$ python3 -q
>>> import numpy as np
>>> import numpy.linalg as la
>>> np.set_printoptions(precision=2, suppress=True, linewidth=140, floatmode="fixed")
>>> W0 = np.loadtxt("mat.csv", delimiter=",")
>>> W0
array([[2.00, 0.00, 0.00, 0.00, 0.00],
       [0.00, 0.00, 1.00, 0.00, 0.00],
       [0.00, 0.00, 0.00, 0.00, 1.00],
       [0.00, 0.00, 0.00, 4.00, 0.00],
       [0.00, 0.00, 0.00, 0.00, 0.00]])
>>> M2 = np.array([[2, 0], [0, 3]])
>>> C = np.kron(M2, W0)
>>> round(float(la.norm(C, 2)), 2), round(la.norm(M2, 2) * la.norm(W0, 2), 2)
(12.0, np.float64(12.0))
>>> np.allclose(W0 @ W0.T, W0.T @ W0)
False
>>> round(float(la.det(W0)), 2)
0.0
>>> round(float(np.abs(la.eigvals(W0)).max()), 2)
4.0
>>> assert W0 == W0.T
Traceback (most recent call last):
  File "<python-input-11>", line 1, in <module>
    assert W0 == W0.T
           ^^^^^^^^^^
ValueError: The truth value of an array with more than one element is ambiguous. Use a.any() or a.all()
>>> np.allclose(W0, W0.T)
False
>>> (W0 - W0.T) / 2
array([[ 0.00,  0.00,  0.00,  0.00,  0.00],
       [ 0.00,  0.00,  0.50,  0.00,  0.00],
       [ 0.00, -0.50,  0.00,  0.00,  0.50],
       [ 0.00,  0.00,  0.00,  0.00,  0.00],
       [ 0.00,  0.00, -0.50,  0.00,  0.00]])
>>> W0 @ W0
array([[ 4.00,  0.00,  0.00,  0.00,  0.00],
       [ 0.00,  0.00,  0.00,  0.00,  1.00],
       [ 0.00,  0.00,  0.00,  0.00,  0.00],
       [ 0.00,  0.00,  0.00, 16.00,  0.00],
       [ 0.00,  0.00,  0.00,  0.00,  0.00]])
>>> W0.inv()
Traceback (most recent call last):
  File "<python-input-15>", line 1, in <module>
    W0.inv()
    ^^^^^^
AttributeError: 'numpy.ndarray' object has no attribute 'inv'
>>> la.determinant(W0)
Traceback (most recent call last):
  File "<python-input-16>", line 1, in <module>
    la.determinant(W0)
    ^^^^^^^^^^^^^^
AttributeError: module 'numpy.linalg' has no attribute 'determinant'
>>> round(float(la.det(W0)), 2)
0.0
>>> np.flatnonzero(la.matrix_power((W0 != 0) + (W0.T != 0) + np.eye(5), 5)[3])
array([3])
>>> U, sv, vt = la.svd(W0)
>>> evecs = vt[:(sv > 1e-8).sum()]
>>> rng = np.random.default_rng(413549)
>>> vec = W0[3] + -3 * W0[4] + rng.integers(2) * np.eye(5)[3]
>>> vec
array([0.00, 0.00, 0.00, 4.00, 0.00])
>>> evecs.T @ evecs
array([[1.00, 0.00, 0.00, 0.00, 0.00],
       [0.00, 0.00, 0.00, 0.00, 0.00],
       [0.00, 0.00, 1.00, 0.00, 0.00],
       [0.00, 0.00, 0.00, 1.00, 0.00],
       [0.00, 0.00, 0.00, 0.00, 1.00]])
>>> np.diag(evecs.T @ evecs)
array([1.00, 0.00, 1.00, 1.00, 1.00])
>>> np.allclose(evecs.T @ evecs @ vec, vec)
True
>>> m1 = np.loadtxt("test18.csv", delimiter=",")
>>> m1
array([[13.00, 10.00, 11.00, 14.00, 11.00],
       [ 6.00,  3.00,  4.00,  7.00,  4.00],
       [ 1.00, -2.00, -1.00,  2.00, -1.00],
       [ 3.00,  0.00,  1.00,  4.00,  1.00],
       [-4.00, -7.00, -6.00, -3.00, -6.00],
       [ 6.00,  3.00,  4.00,  7.00,  4.00],
       [14.00, 11.00, 12.00, 15.00, 12.00],
       [ 5.00,  2.00,  3.00,  6.00,  3.00],
       [ 6.00,  3.00,  4.00,  7.00,  4.00]])
>>> la.cond(m1) > 100
np.True_
>>> np.argsort(-la.norm(m1, axis=0).round(6), kind="stable")[:3]
array([3, 0, 2])
>>> [round(float(x), 2) for x in la.svd(m1, compute_uv=False)[:3]]
[46.11, 7.5, 0.0]
